% python3 -q
>>> import numpy as np
>>> import numpy.linalg as la
>>> np.set_printoptions(precision=3, suppress=True, linewidth=120, sign=" ")
>>> rnd = lambda a: np.round(a, 3) + 0
>>> E = np.load("mat.npy")
>>> E
array([[ 0.3,  1. ,  1. ,  0. ,  2. , -1. ],
       [-1. , -0.7,  2. , -2. ,  1. ,  0. ],
       [ 2. , -1. , -1.7,  1. , -2. ,  2. ],
       [ 2. ,  0. ,  2. ,  0.3,  1. , -2. ],
       [ 0. ,  0. ,  1. , -2. ,  1.3, -2. ],
       [ 0. ,  1. ,  1. ,  0. ,  2. , -0.7]])
>>> rng = np.random.default_rng(513595)
>>> A2 = E + rng.integers(-2, 3, (6, 5)) @ rng.integers(-2, 3, (5, 6))
>>> A2
array([[  0.3,  -2. ,   1. ,  -1. ,   1. ,  -6. ],
       [ -1. ,  -3.7,   7. ,  -2. ,   6. ,   3. ],
       [  2. ,   9. , -10.7,  -2. , -12. ,   7. ],
       [  2. ,   4. ,  -1. ,   1.3,  -2. ,   0. ],
       [ -4. ,  -8. ,   3. ,  -2. ,  13.3, -10. ],
       [  2. ,   7. ,   1. ,   7. ,   2. ,   4.3]])
>>> la.matrix_rank(A2 - E, tol=1e-8)
np.int64(5)
>>> A2 - E
array([[  0.,  -3.,   0.,  -1.,  -1.,  -5.],
       [  0.,  -3.,   5.,   0.,   5.,   3.],
       [  0.,  10.,  -9.,  -3., -10.,   5.],
       [  0.,   4.,  -3.,   1.,  -3.,   2.],
       [ -4.,  -8.,   2.,   0.,  12.,  -8.],
       [  2.,   6.,   0.,   7.,   0.,   5.]])
>>> rnd(la.norm(E, 2) / la.norm(E))
np.float64(0.817)
>>> [round(float(x), 3) for x in la.svd(E, compute_uv=False)[:3]]
[6.572, 3.415, 2.49]
>>> np.argsort(-la.norm(E, axis=0).round(6), kind="stable")[:3]
array([ 4,  2,  5])
>>> np.count_nonzero(E)
np.int64(29)
>>> rnd(E.sum(axis=0))
array([ 3.3,  0.3,  5.3, -2.7,  5.3, -3.7])
>>> np.unravel_index(np.abs(E).argmax(), E.shape)
(np.int64(0), np.int64(4))
>>> rnd(np.diff(E, axis=0))
array([[-1.3, -1.7,  1. , -2. , -1. ,  1. ],
       [ 3. , -0.3, -3.7,  3. , -3. ,  2. ],
       [ 0. ,  1. ,  3.7, -0.7,  3. , -4. ],
       [-2. ,  0. , -1. , -2.3,  0.3,  0. ],
       [ 0. ,  1. ,  0. ,  2. ,  0.7,  1.3]])
>>> la.matrix_rank(E)
np.int64(6)
